$ ipython --no-banner

In [1]: import numpy as np

In [2]: np.set_printoptions(suppress=True, linewidth=120)

In [3]: X = np.loadtxt("w.csv", delimiter=",")

In [4]: print(X)
[[14. 11.  4. 12.  7.  8.  6. 11.  5. 12.]
 [11. 14.  2. 12.  6.  9.  8. 10.  9. 13.]
 [ 4.  2.  5.  4.  1.  2.  0.  5.  0.  3.]
 [12. 12.  4. 21.  7.  9. 12. 16. 12. 18.]
 [ 7.  6.  1.  7.  5.  6.  5.  7.  5.  8.]
 [ 8.  9.  2.  9.  6. 11.  6.  8.  6. 10.]
 [ 6.  8.  0. 12.  5.  6. 13. 10. 10. 14.]
 [11. 10.  5. 16.  7.  8. 10. 16. 11. 16.]
 [ 5.  9.  0. 12.  5.  6. 10. 11. 13. 13.]
 [12. 13.  3. 18.  8. 10. 14. 16. 13. 19.]]

In [5]: X.reshape(-1, 2)
Out[5]: 
array([[14., 11.],
       [ 4., 12.],
       [ 7.,  8.],
       [ 6., 11.],
       [ 5., 12.],
       [11., 14.],
       [ 2., 12.],
       [ 6.,  9.],
       [ 8., 10.],
       [ 9., 13.],
       [ 4.,  2.],
       [ 5.,  4.],
       [ 1.,  2.],
       [ 0.,  5.],
       [ 0.,  3.],
       [12., 12.],
       [ 4., 21.],
       [ 7.,  9.],
       [12., 16.],
       [12., 18.],
       [ 7.,  6.],
       [ 1.,  7.],
       [ 5.,  6.],
       [ 5.,  7.],
       [ 5.,  8.],
       [ 8.,  9.],
       [ 2.,  9.],
       [ 6., 11.],
       [ 6.,  8.],
       [ 6., 10.],
       [ 6.,  8.],
       [ 0., 12.],
       [ 5.,  6.],
       [13., 10.],
       [10., 14.],
       [11., 10.],
       [ 5., 16.],
       [ 7.,  8.],
       [10., 16.],
       [11., 16.],
       [ 5.,  9.],
       [ 0., 12.],
       [ 5.,  6.],
       [10., 11.],
       [13., 13.],
       [12., 13.],
       [ 3., 18.],
       [ 8., 10.],
       [14., 16.],
       [13., 19.]])

In [6]: X.ravel(order="F")
Out[6]: 
array([14., 11.,  4., 12.,  7.,  8.,  6., 11.,  5., 12., 11., 14.,  2., 12.,  6.,  9.,  8., 10.,  9., 13.,  4.,  2.,
        5.,  4.,  1.,  2.,  0.,  5.,  0.,  3., 12., 12.,  4., 21.,  7.,  9., 12., 16., 12., 18.,  7.,  6.,  1.,  7.,
        5.,  6.,  5.,  7.,  5.,  8.,  8.,  9.,  2.,  9.,  6., 11.,  6.,  8.,  6., 10.,  6.,  8.,  0., 12.,  5.,  6.,
       13., 10., 10., 14., 11., 10.,  5., 16.,  7.,  8., 10., 16., 11., 16.,  5.,  9.,  0., 12.,  5.,  6., 10., 11.,
       13., 13., 12., 13.,  3., 18.,  8., 10., 14., 16., 13., 19.])

In [7]: T = X.reshape(10, 2, -1)

In [8]: print(T.transpose(1, 0, 2))
[[[14. 11.  4. 12.  7.]
  [11. 14.  2. 12.  6.]
  [ 4.  2.  5.  4.  1.]
  [12. 12.  4. 21.  7.]
  [ 7.  6.  1.  7.  5.]
  [ 8.  9.  2.  9.  6.]
  [ 6.  8.  0. 12.  5.]
  [11. 10.  5. 16.  7.]
  [ 5.  9.  0. 12.  5.]
  [12. 13.  3. 18.  8.]]

 [[ 8.  6. 11.  5. 12.]
  [ 9.  8. 10.  9. 13.]
  [ 2.  0.  5.  0.  3.]
  [ 9. 12. 16. 12. 18.]
  [ 6.  5.  7.  5.  8.]
  [11.  6.  8.  6. 10.]
  [ 6. 13. 10. 10. 14.]
  [ 8. 10. 16. 11. 16.]
  [ 6. 10. 11. 13. 13.]
  [10. 14. 16. 13. 19.]]]

In [9]: T.sum(axis=1)
Out[9]: 
array([[22., 17., 15., 17., 19.],
       [20., 22., 12., 21., 19.],
       [ 6.,  2., 10.,  4.,  4.],
       [21., 24., 20., 33., 25.],
       [13., 11.,  8., 12., 13.],
       [19., 15., 10., 15., 16.],
       [12., 21., 10., 22., 19.],
       [19., 20., 21., 27., 23.],
       [11., 19., 11., 25., 18.],
       [22., 27., 19., 31., 27.]])

In [10]: np.einsum("ihd,ihd->ih", T, T)
Out[10]: 
array([[ 526.,  390.],
       [ 501.,  495.],
       [  62.,   38.],
       [ 794.,  949.],
       [ 160.,  199.],
       [ 266.,  357.],
       [ 269.,  601.],
       [ 551.,  797.],
       [ 275.,  595.],
       [ 710., 1082.]])

In [11]: round(np.trace(np.linalg.pinv(X) @ X), 2)
Out[11]: np.float64(7.0)

In [12]: T = np.stack([X, 2 * X, X[::-1]])

In [13]: np.linalg.matrix_rank(T)
Out[13]: array([7, 7, 7])

In [14]: np.round(np.linalg.norm(T, axis=(1, 2)), 2)
Out[14]: array([ 98.07, 196.13,  98.07])

In [15]: T.shape
Out[15]: (3, 10, 10)

In [16]: rng = np.random.default_rng(787956)

In [17]: idx = rng.permutation(10)

In [18]: idx
Out[18]: array([6, 8, 4, 5, 2, 0, 9, 7, 1, 3])

In [19]: M2 = X[idx][:, idx]

In [20]: round(float(np.linalg.det(M2)), 2), round(np.linalg.det(X[idx]), 2)
Out[20]: (-0.0, np.float64(0.0))

In [21]: M2
Out[21]: 
array([[13., 10.,  5.,  6.,  0.,  6., 14., 10.,  8., 12.],
       [10., 13.,  5.,  6.,  0.,  5., 13., 11.,  9., 12.],
       [ 5.,  5.,  5.,  6.,  1.,  7.,  8.,  7.,  6.,  7.],
       [ 6.,  6.,  6., 11.,  2.,  8., 10.,  8.,  9.,  9.],
       [ 0.,  0.,  1.,  2.,  5.,  4.,  3.,  5.,  2.,  4.],
       [ 6.,  5.,  7.,  8.,  4., 14., 12., 11., 11., 12.],
       [14., 13.,  8., 10.,  3., 12., 19., 16., 13., 18.],
       [10., 11.,  7.,  8.,  5., 11., 16., 16., 10., 16.],
       [ 8.,  9.,  6.,  9.,  2., 11., 13., 10., 14., 12.],
       [12., 12.,  7.,  9.,  4., 12., 18., 16., 12., 21.]])

In [22]: np.round(np.sort(np.abs(np.linalg.eigvals(M2))), 2) + 0
Out[22]: array([ 0.  ,  0.  ,  0.  ,  2.28,  2.96,  3.86,  4.08,  8.27, 12.93, 96.62])

In [23]: F = np.triu(rng.random((5, 5)) < 0.5, 1).astype(int)

In [24]: F = F + F.T

In [25]: print(F)
[[0 0 1 0 1]
 [0 0 1 1 1]
 [1 1 0 0 1]
 [0 1 0 0 0]
 [1 1 1 0 0]]

In [26]: # symmetric

In [27]: w, evecs = np.linalg.eigh(F)

In [28]: print(np.unique(w.round(6) + 0, return_counts=True)[1])
[1 1 1 1 1]

In [29]: np.round(evecs @ np.diag(w) @ evecs.T, 2) + 0
Out[29]: 
array([[0., 0., 1., 0., 1.],
       [0., 0., 1., 1., 1.],
       [1., 1., 0., 0., 1.],
       [0., 1., 0., 0., 0.],
       [1., 1., 1., 0., 0.]])

In [30]: np.round(evecs.T @ evecs, 2) + 0
Out[30]: 
array([[1., 0., 0., 0., 0.],
       [0., 1., 0., 0., 0.],
       [0., 0., 1., 0., 0.],
       [0., 0., 0., 1., 0.],
       [0., 0., 0., 0., 1.]])

In [31]: np.round(np.abs(evecs[:, -1]), 2)
Out[31]: array([0.41, 0.47, 0.54, 0.18, 0.54])

In [32]: round(w.sum(), 2), np.trace(F)
Out[32]: (np.float64(0.0), np.int64(0))

In [33]: np.round(np.linalg.eigvalsh(F @ F), 2)
Out[33]: array([0.35, 0.52, 1.  , 3.15, 6.98])

In [34]: np.round(np.linalg.svd(F, compute_uv=False), 2)
Out[34]: array([2.64, 1.78, 1.  , 0.72, 0.59])

In [35]: print(w.round(2))
[-1.78 -1.   -0.59  0.72  2.64]

In [36]: M2 = F + rng.integers(-2, 3, (5, 2)) @ rng.integers(-2, 3, (2, 5))

In [37]: M2
Out[37]: 
array([[ 0, -3,  3, -4, -1],
       [ 0,  0,  3,  0,  5],
       [ 1, -2,  2, -4, -1],
       [ 0,  2,  0,  1,  2],
       [ 1,  2, -1,  2, -2]])

In [38]: print(M2 - F)
[[ 0 -3  2 -4 -2]
 [ 0  0  2 -1  4]
 [ 0 -3  2 -4 -2]
 [ 0  1  0  1  2]
 [ 0  1 -2  2 -2]]

In [39]: np.abs(M2 - F).sum(axis=1)
Out[39]: array([11,  7, 11,  4,  7])

In [40]: E = np.loadtxt("m.csv", delimiter=",")

In [41]: print(E)
[[4. 6. 2. 4. 2. 3. 5. 3. 2. 0. 3. 1. 0. 0.]
 [6. 4. 1. 4. 2. 3. 6. 4. 0. 2. 4. 2. 5. 4.]
 [2. 1. 2. 3. 3. 5. 4. 4. 6. 6. 1. 5. 1. 4.]
 [4. 4. 3. 6. 3. 0. 0. 3. 4. 5. 1. 4. 2. 3.]
 [2. 2. 3. 3. 4. 3. 4. 3. 3. 3. 3. 4. 2. 1.]
 [3. 3. 5. 0. 3. 2. 0. 4. 2. 5. 1. 3. 3. 4.]
 [5. 6. 4. 0. 4. 0. 4. 0. 4. 3. 2. 3. 6. 2.]
 [3. 4. 4. 3. 3. 4. 0. 6. 3. 1. 2. 3. 5. 2.]
 [2. 0. 6. 4. 3. 2. 4. 3. 4. 1. 3. 2. 4. 6.]
 [0. 2. 6. 5. 3. 5. 3. 1. 1. 6. 6. 2. 2. 3.]
 [3. 4. 1. 1. 3. 1. 2. 2. 3. 6. 6. 3. 4. 1.]
 [1. 2. 5. 4. 4. 3. 3. 3. 2. 2. 3. 6. 4. 3.]
 [0. 5. 1. 2. 2. 3. 6. 5. 4. 2. 4. 4. 4. 6.]
 [0. 4. 4. 3. 1. 4. 2. 2. 6. 3. 1. 3. 6. 0.]]

In [42]: # equal to its transpose

In [43]: idx = rng.permutation(14)

In [44]: M2 = E[:, idx] * rng.choice([-1, 1], 14)

In [45]: M2
Out[45]: 
array([[-4., -3., -3., -6.,  2.,  2.,  3., -0.,  0.,  0.,  4., -5.,  1., -2.],
       [-6., -4., -4., -4.,  0.,  1.,  3., -2.,  5.,  4.,  4., -6.,  2., -2.],
       [-2., -1., -4., -1.,  6.,  2.,  5., -6.,  1.,  4.,  3., -4.,  5., -3.],
       [-4., -1., -3., -4.,  4.,  3.,  0., -5.,  2.,  3.,  6., -0.,  4., -3.],
       [-2., -3., -3., -2.,  3.,  3.,  3., -3.,  2.,  1.,  3., -4.,  4., -4.],
       [-3., -1., -4., -3.,  2.,  5.,  2., -5.,  3.,  4.,  0., -0.,  3., -3.],
       [-5., -2., -0., -6.,  4.,  4.,  0., -3.,  6.,  2.,  0., -4.,  3., -4.],
       [-3., -2., -6., -4.,  3.,  4.,  4., -1.,  5.,  2.,  3., -0.,  3., -3.],
       [-2., -3., -3., -0.,  4.,  6.,  2., -1.,  4.,  6.,  4., -4.,  2., -3.],
       [-0., -6., -1., -2.,  1.,  6.,  5., -6.,  2.,  3.,  5., -3.,  2., -3.],
       [-3., -6., -2., -4.,  3.,  1.,  1., -6.,  4.,  1.,  1., -2.,  3., -3.],
       [-1., -3., -3., -2.,  2.,  5.,  3., -2.,  4.,  3.,  4., -3.,  6., -4.],
       [-0., -4., -5., -5.,  4.,  1.,  3., -2.,  4.,  6.,  2., -6.,  4., -2.],
       [-0., -1., -2., -4.,  6.,  4.,  4., -3.,  6.,  0.,  3., -2.,  3., -1.]])

In [46]: Uu, _, Vt = np.linalg.svd(E.T @ M2)

In [47]: idx
Out[47]: array([ 0, 10,  7,  1,  8,  2,  5,  9, 12, 13,  3,  6, 11,  4])

In [48]: r0 = np.array([3, 1, 3, 2, 2, 3, 2, 0, 2, 0, 1, 1, 2, 2])

In [49]: M2 = E + np.outer(r0, np.eye(14)[10])

In [50]: round(float(np.linalg.det(M2) / np.linalg.det(E)), 2), round(float(1 + np.linalg.solve(E, r0)[10]), 2)
Out[50]: (0.92, 0.92)

In [51]: np.linalg.matrix_rank(np.linalg.inv(M2) - np.linalg.inv(E), tol=1e-8)
Out[51]: np.int64(1)
